% python3 -q
>>> import numpy as np
>>> import numpy.linalg as la
>>> np.set_printoptions(precision=1, suppress=True, linewidth=140, floatmode="fixed")
>>> feats = np.loadtxt("m.csv", delimiter=",")
>>> feats
array([[ 14.0,   1.0,  -7.0,  13.0,  -5.0,  -1.0,  -6.0,  -2.0],
       [  1.0,  16.0,  -5.0,   0.0,  -2.0,  -2.0,  -6.0, -12.0],
       [ -7.0,  -5.0,  16.0,  -7.0,   9.0,   0.0,   2.0,   7.0],
       [ 13.0,   0.0,  -7.0,  19.0,  -2.0,   6.0,  -9.0,   0.0],
       [ -5.0,  -2.0,   9.0,  -2.0,  13.0,   2.0,   2.0,   3.0],
       [ -1.0,  -2.0,   0.0,   6.0,   2.0,  14.0,  -7.0,   3.0],
       [ -6.0,  -6.0,   2.0,  -9.0,   2.0,  -7.0,  15.0,   5.0],
       [ -2.0, -12.0,   7.0,   0.0,   3.0,   3.0,   5.0,  12.0]])
>>> x0 = np.array([1, 0, 1, 1, 3, 2, 2, 2])
>>> target = feats @ x0
>>> target
array([-13.0, -50.0,  47.0,  13.0,  55.0,  31.0,  19.0,  54.0])
>>> np.round(la.solve(feats, target), 1) + 0
array([1.0, 0.0, 1.0, 1.0, 3.0, 2.0, 2.0, 2.0])
>>> x0 = np.array([4, 3, 3, 6, 6, 4, 8, 2])
>>> target = feats @ x0
>>> beta, lr = np.zeros(8), 1 / la.norm(feats, 2) ** 2
>>> for i in range(12):
...     beta -= lr * feats.T @ (feats @ beta - target)
...     if i % 2 == 0: print(i, round(la.norm(feats @ beta - target), 1))
... 
0 121.4
2 82.6
4 71.1
6 65.0
8 60.3
10 56.2
>>> beta
array([ 1.4, -1.8,  1.6,  3.3,  3.8,  1.1,  0.5,  2.1])
>>> round(la.cond(feats), 1)
np.float64(88.5)
>>> f = np.array([1, 0])
>>> np.polyval(f, feats[0])
array([14.0,  1.0, -7.0, 13.0, -5.0, -1.0, -6.0, -2.0])
>>> np.array([np.convolve(row, f, "same") for row in feats])
array([[ 14.0,   1.0,  -7.0,  13.0,  -5.0,  -1.0,  -6.0,  -2.0],
       [  1.0,  16.0,  -5.0,   0.0,  -2.0,  -2.0,  -6.0, -12.0],
       [ -7.0,  -5.0,  16.0,  -7.0,   9.0,   0.0,   2.0,   7.0],
       [ 13.0,   0.0,  -7.0,  19.0,  -2.0,   6.0,  -9.0,   0.0],
       [ -5.0,  -2.0,   9.0,  -2.0,  13.0,   2.0,   2.0,   3.0],
       [ -1.0,  -2.0,   0.0,   6.0,   2.0,  14.0,  -7.0,   3.0],
       [ -6.0,  -6.0,   2.0,  -9.0,   2.0,  -7.0,  15.0,   5.0],
       [ -2.0, -12.0,   7.0,   0.0,   3.0,   3.0,   5.0,  12.0]])
>>> f, v = feats[3], feats[2]
>>> f @ f
np.float64(700.0)
>>> p = (f @ v) / (f @ f) * f
>>> v - p
array([-0.1, -5.0, 12.3,  3.1,  7.9,  3.2, -2.8,  7.0])
>>> round(float(la.norm(f + v) ** 2 + la.norm(f - v) ** 2), 1)
2426.0
>>> vals, V = la.eigh(feats)
>>> (vals > 1e-8).sum(), (vals < -1e-8).sum()
(np.int64(8), np.int64(0))
>>> np.round(V @ np.diag(vals) @ V.T, 1) + 0
array([[ 14.0,   1.0,  -7.0,  13.0,  -5.0,  -1.0,  -6.0,  -2.0],
       [  1.0,  16.0,  -5.0,   0.0,  -2.0,  -2.0,  -6.0, -12.0],
       [ -7.0,  -5.0,  16.0,  -7.0,   9.0,   0.0,   2.0,   7.0],
       [ 13.0,   0.0,  -7.0,  19.0,  -2.0,   6.0,  -9.0,   0.0],
       [ -5.0,  -2.0,   9.0,  -2.0,  13.0,   2.0,   2.0,   3.0],
       [ -1.0,  -2.0,   0.0,   6.0,   2.0,  14.0,  -7.0,   3.0],
       [ -6.0,  -6.0,   2.0,  -9.0,   2.0,  -7.0,  15.0,   5.0],
       [ -2.0, -12.0,   7.0,   0.0,   3.0,   3.0,   5.0,  12.0]])
>>> la.svd(feats, compute_uv=False)
array([46.2, 29.2, 20.5, 11.6,  7.4,  2.4,  1.1,  0.5])
>>> round(float(vals.sum()), 1), np.trace(feats)
(119.0, np.float64(119.0))
>>> la.eigvalsh(feats @ feats)
array([   0.3,    1.3,    5.9,   54.7,  134.3,  420.9,  850.5, 2139.0])
>>> np.round(V.T @ feats @ V, 1) + 0
array([[ 0.5,  0.0,  0.0,  0.0,  0.0,  0.0,  0.0,  0.0],
       [ 0.0,  1.1,  0.0,  0.0,  0.0,  0.0,  0.0,  0.0],
       [ 0.0,  0.0,  2.4,  0.0,  0.0,  0.0,  0.0,  0.0],
       [ 0.0,  0.0,  0.0,  7.4,  0.0,  0.0,  0.0,  0.0],
       [ 0.0,  0.0,  0.0,  0.0, 11.6,  0.0,  0.0,  0.0],
       [ 0.0,  0.0,  0.0,  0.0,  0.0, 20.5,  0.0,  0.0],
       [ 0.0,  0.0,  0.0,  0.0,  0.0,  0.0, 29.2,  0.0],
       [ 0.0,  0.0,  0.0,  0.0,  0.0,  0.0,  0.0, 46.2]])
>>> X = np.load("block11.npy")
>>> X
array([[  2,   4,  -1,  -2],
       [  6,   4,  -3,  -2],
       [ -4,  -8,  -4,  -8],
       [-12,  -8, -12,  -8]])
>>> vals, V = la.eig(X)
>>> np.sort(la.eigvals(la.inv(X)))
array([-0.4, -0.1,  0.1,  0.2])
>>> vals
array([-18.4,  -2.6,  10.4,   4.6])
>>> np.round(np.prod(vals), 1)
np.float64(2304.0)
>>> np.round(X @ V[:, 0] - vals[0] * V[:, 0], 1) + 0
array([0.0, 0.0, 0.0, 0.0])
>>> np.sort(la.eigvals(X @ X))
array([  6.8,  21.2, 108.6, 339.4])
>>> rng = np.random.default_rng(134260)
>>> B = X + rng.integers(-2, 3, (4, 1)) @ rng.integers(-2, 3, (1, 4))
>>> B
array([[  2,   8,   3,   2],
       [  6,   4,  -3,  -2],
       [ -4,  -4,   0,  -4],
       [-12, -10, -14, -10]])
>>> B - X
array([[ 0,  4,  4,  4],
       [ 0,  0,  0,  0],
       [ 0,  4,  4,  4],
       [ 0, -2, -2, -2]])
>>> z = rng.permutation(4)
>>> z
array([1, 2, 0, 3])
>>> B = X[z][:, z]
>>> np.diag(B)
array([ 4, -4,  2, -8])
>>> np.trace(B)
np.int64(-6)
>>> z = rng.permutation(4)
>>> B = X[:, z] * rng.choice([-1, 1], 4)
>>> B
array([[  1,  -2,  -4,   2],
       [  3,  -2,  -4,   6],
       [  4,  -8,   8,  -4],
       [ 12,  -8,   8, -12]])
>>> U, _, Vh = la.svd(X.T @ B)
>>> z
array([2, 3, 1, 0])
>>> hat = np.triu(np.array([[1, 1, 0, 0], [1, 2, 2, 0], [2, 1, 2, 1], [0, 2, 2, 1]]), 1) + np.eye(4)
>>> B = hat @ X @ la.inv(hat)
>>> B
array([[  8.0,   0.0,  -4.0,   0.0],
       [ -2.0, -10.0,   9.0, -27.0],
       [-16.0,   0.0, -16.0,   0.0],
       [-12.0,   4.0, -20.0,  12.0]])
>>> la.matrix_rank(B)
np.int64(4)
>>> np.poly(B)
array([   1.0,    6.0, -220.0,  288.0, 2304.0])
>>> hat @ X - X @ hat
array([[  6.0,   2.0, -11.0,  -1.0],
       [ -8.0, -22.0, -16.0, -13.0],
       [-12.0,  -4.0,   4.0,  -4.0],
       [  0.0,  12.0,  16.0,  12.0]])
>>> np.trace(B), np.trace(X)
(np.float64(-6.0), np.int64(-6))
>>> m1 = np.array([[-3, -3, -1], [0, 3, -2], [-2, -1, -2]])
>>> B = feats + rng.integers(-2, 3, (8, 5)) @ rng.integers(-2, 3, (5, 8))
>>> B
array([[ 15.0,  11.0,   0.0,  20.0,   2.0,  -3.0,  -4.0,   0.0],
       [  2.0,  13.0,  -5.0,  -7.0,   1.0,   2.0, -12.0, -12.0],
       [ -7.0, -13.0,  10.0,  -7.0,   3.0,   0.0,   2.0,   9.0],
       [ 14.0,   0.0,  -6.0,  18.0,   2.0,   8.0, -12.0,   0.0],
       [ -4.0,   0.0,  12.0,   3.0,  13.0,   0.0,   5.0,   7.0],
       [ -3.0,  -4.0,  -3.0,   7.0,  -8.0,  10.0,  -1.0,   4.0],
       [ -8.0,  -8.0,  -4.0,  -4.0,  -6.0, -11.0,  20.0,   5.0],
       [  0.0, -17.0,   8.0,   2.0,   5.0,   5.0,   5.0,  12.0]])
>>> np.abs(B - feats).sum(axis=1)
array([38.0, 24.0, 22.0, 12.0, 20.0, 29.0, 32.0, 14.0])
>>> np.round(la.svd(B - feats, compute_uv=False), 1) + 0
array([23.4, 19.2,  7.8,  4.5,  3.4,  0.0,  0.0,  0.0])
>>> B - feats
array([[  1.0,  10.0,   7.0,   7.0,   7.0,  -2.0,   2.0,   2.0],
       [  1.0,  -3.0,   0.0,  -7.0,   3.0,   4.0,  -6.0,   0.0],
       [  0.0,  -8.0,  -6.0,   0.0,  -6.0,   0.0,   0.0,   2.0],
       [  1.0,   0.0,   1.0,  -1.0,   4.0,   2.0,  -3.0,   0.0],
       [  1.0,   2.0,   3.0,   5.0,   0.0,  -2.0,   3.0,   4.0],
       [ -2.0,  -2.0,  -3.0,   1.0, -10.0,  -4.0,   6.0,   1.0],
       [ -2.0,  -2.0,  -6.0,   5.0,  -8.0,  -4.0,   5.0,   0.0],
       [  2.0,  -5.0,   1.0,   2.0,   2.0,   2.0,   0.0,   0.0]])
>>> vals, V = la.eig(m1)
>>> np.sort(la.eigvals(la.inv(m1)))
array([-2.3, -0.2,  0.3])
>>> U, sv, Vh = la.svd(m1)
>>> sv
array([5.3, 3.6, 0.3])
>>> B = U[:, :2] @ np.diag(sv[:2]) @ Vh[:2]
>>> la.matrix_rank(m1, rtol=0.05)
np.int64(3)
>>> la.cond(m1) > 100
np.False_
>>> la.matrix_rank(m1, rtol=0.1)
np.int64(2)
>>> np.abs(la.svd(m1)[2][-1])
array([0.7, 0.4, 0.6])
>>> round(np.log10(la.cond(m1)))
1
>>> Q = m1.astype(float).copy()
>>> for j in range(3):
...     Q[:, j] -= Q[:, :j] @ (Q[:, :j].T @ Q[:, j])
...     Q[:, j] /= la.norm(Q[:, j])
... 
>>> np.round(Q.T @ Q, 1) + 0
array([[1.0, 0.0, 0.0],
       [0.0, 1.0, 0.0],
       [0.0, 0.0, 1.0]])
>>> Q
array([[-0.8, -0.1,  0.5],
       [ 0.0,  1.0,  0.3],
       [-0.6,  0.2, -0.8]])
>>> J = np.loadtxt("out12.csv", delimiter=",")
>>> J
array([[ 0.0,  1.0, -3.0],
       [-1.0, -1.0, -3.0],
       [ 3.0, -1.0, -1.0],
       [ 3.0,  1.0, -1.0],
       [ 0.0, -3.0, -1.0],
       [ 1.0, -1.0, -2.0],
       [-2.0, -3.0,  0.0],
       [-3.0, -2.0, -1.0],
       [ 1.0,  0.0, -3.0],
       [-1.0,  1.0,  1.0]])
>>> z = rng.permutation(8)
>>> z
array([2, 5, 7, 4, 0, 1, 6, 3])
>>> B = feats[z][:, z]
>>> np.diag(B)
array([16.0, 14.0, 12.0, 13.0, 14.0, 16.0, 15.0, 19.0])
>>> np.sort(np.abs(la.eigvals(B)))
array([ 0.5,  1.1,  2.4,  7.4, 11.6, 20.5, 29.2, 46.2])
>>> np.allclose(B, feats)
False
>>> f = np.array([-3, 3, 2])
>>> np.convolve(m1[2], f)
array([ 6, -3, -1, -8, -4])
>>> np.array([np.convolve(row, f, "same") for row in m1])
array([[  0, -12,  -9],
       [ -9,  15,   0],
       [ -3,  -1,  -8]])
>>> np.correlate(m1[2], m1[0], "full")
array([ 2,  7, 11,  9,  6])
>>> z = J[:, 1] > np.median(J[:, 1])
>>> f = J[z].mean(axis=0) - J[~z].mean(axis=0)
>>> np.argsort(-np.abs(f).round(6), kind="stable")
array([1, 0, 2])
>>> dist = la.norm(J[:, None] - J[None], axis=-1)
>>> dist.mean(axis=1).argmax()
np.int64(9)
>>> la.norm(J, axis=1)
array([3.2, 3.3, 3.3, 3.3, 3.2, 2.4, 3.6, 3.7, 3.2, 1.7])
>>> np.unravel_index(dist.round(6).argmax(), dist.shape)
(np.int64(3), np.int64(7))
>>> la.norm(J - J.mean(axis=0), axis=1)
array([2.4, 2.0, 2.9, 3.4, 2.2, 1.1, 3.3, 3.3, 2.0, 3.2])
>>> dist.shape
(10, 10)
>>> Z = J[[8, 7]].astype(float)
>>> for _ in range(4):
...     z = la.norm(J[:, None] - Z, axis=-1).argmin(axis=1)
...     Z = np.array([J[z == j].mean(axis=0) for j in range(2)])
... 
>>> z
array([0, 0, 0, 0, 1, 0, 1, 1, 0, 1])
>>> np.abs(Z[1] - Z[0]).argmax()
np.int64(0)
>>> W0 = (rng.random((7, 7)) < 0.3) + np.eye(7)
>>> W0 /= W0.sum(axis=1, keepdims=True)
>>> W0
array([[0.3, 0.0, 0.0, 0.3, 0.3, 0.0, 0.0],
       [0.3, 0.3, 0.0, 0.0, 0.0, 0.3, 0.0],
       [0.5, 0.0, 0.5, 0.0, 0.0, 0.0, 0.0],
       [0.0, 0.0, 0.0, 0.5, 0.5, 0.0, 0.0],
       [0.0, 0.2, 0.2, 0.0, 0.3, 0.2, 0.2],
       [0.2, 0.2, 0.0, 0.0, 0.0, 0.5, 0.0],
       [0.2, 0.2, 0.0, 0.0, 0.0, 0.0, 0.5]])
>>> Xs = J - J.mean(axis=0)
>>> V = la.svd(Xs)[2][:2]
>>> B = Xs - Xs @ V.T @ V
>>> (Xs @ V.T).std(axis=0)
array([2.1, 1.2])
>>> np.round(np.cov(Xs @ V.T, rowvar=False), 1) + 0
array([[4.8, 0.0],
       [0.0, 1.7]])
>>> round(la.norm(B) / la.norm(Xs), 1)
np.float64(0.4)
>>> z = rng.permutation(3)
>>> B = J[:, z] * rng.choice([-1, 1], 3)
>>> B
array([[ 0.0,  1.0,  3.0],
       [-1.0, -1.0,  3.0],
       [ 3.0, -1.0,  1.0],
       [ 3.0,  1.0,  1.0],
       [ 0.0, -3.0,  1.0],
       [ 1.0, -1.0,  2.0],
       [-2.0, -3.0, -0.0],
       [-3.0, -2.0,  1.0],
       [ 1.0,  0.0,  3.0],
       [-1.0,  1.0, -1.0]])
>>> U, _, Vh = la.svd(J.T @ B)
>>> np.round(la.lstsq(J, B)[0], 1) + 0
array([[ 1.0,  0.0,  0.0],
       [ 0.0,  1.0,  0.0],
       [ 0.0,  0.0, -1.0]])
>>> z = rng.permutation(3)
>>> z
array([0, 1, 2])
>>> B = m1[z][:, z]
>>> np.diag(B)
array([-3,  3, -2])
>>> np.trace(B)
np.int64(-2)
>>> Xs = J - J.mean(axis=0)
>>> U, sv, Vh = la.svd(Xs, full_matrices=False)
>>> np.abs(Vh[-1])
array([0.4, 0.8, 0.5])
>>> la.matrix_rank(Xs)
np.int64(3)
>>> sv ** 2 / (sv ** 2).sum()
array([0.6, 0.2, 0.2])
>>> np.abs(U[:, 0]).argmax()
np.int64(7)
>>> round((sv ** 2).sum() ** 2 / (sv ** 4).sum(), 1)
np.float64(2.3)
>>> Vh[0] * np.sign(Vh[0, np.abs(Vh[0]).argmax()])
array([ 0.8,  0.5, -0.2])
>>> E = np.load("arr.npy")
>>> E
array([[ 0.0,  2.0,  1.0,  0.0,  0.0,  0.0,  0.0,  0.0],
       [ 0.0,  1.0,  0.0,  0.0,  0.0,  0.0,  0.0,  0.0],
       [ 0.0,  0.0,  1.0,  0.0,  0.0,  0.0,  0.0,  0.0],
       [ 0.0,  0.0,  0.0,  2.0,  0.0, -1.0, -1.0,  0.0],
       [ 0.0,  0.0,  0.0, -2.0,  1.0, -1.0,  1.0,  2.0],
       [ 0.0,  0.0,  0.0,  2.0, -2.0,  1.0, -2.0,  0.0],
       [ 0.0,  0.0,  0.0, -2.0,  1.0,  0.0,  0.0,  2.0],
       [ 0.0,  0.0,  0.0, -2.0,  1.0, -1.0,  2.0, -1.0]])
>>> r = la.matrix_rank(E)
>>> r
np.int64(7)
>>> null = la.svd(E)[2][r:].T
>>> E @ null
array([[0.0],
       [0.0],
       [0.0],
       [0.0],
       [0.0],
       [0.0],
       [0.0],
       [0.0]])
>>> np.allclose(E @ null, 0)
True
>>> null[:, 0] / null[np.abs(null[:, 0]).round(6).argmax(), 0]
array([1.0, 0.0, 0.0, 0.0, 0.0, 0.0, 0.0, 0.0])
>>> null.shape
(8, 1)
>>> [int(la.matrix_rank(E[:i])) for i in range(1, len(E) + 1)]
[1, 2, 2, 3, 4, 5, 6, 7]
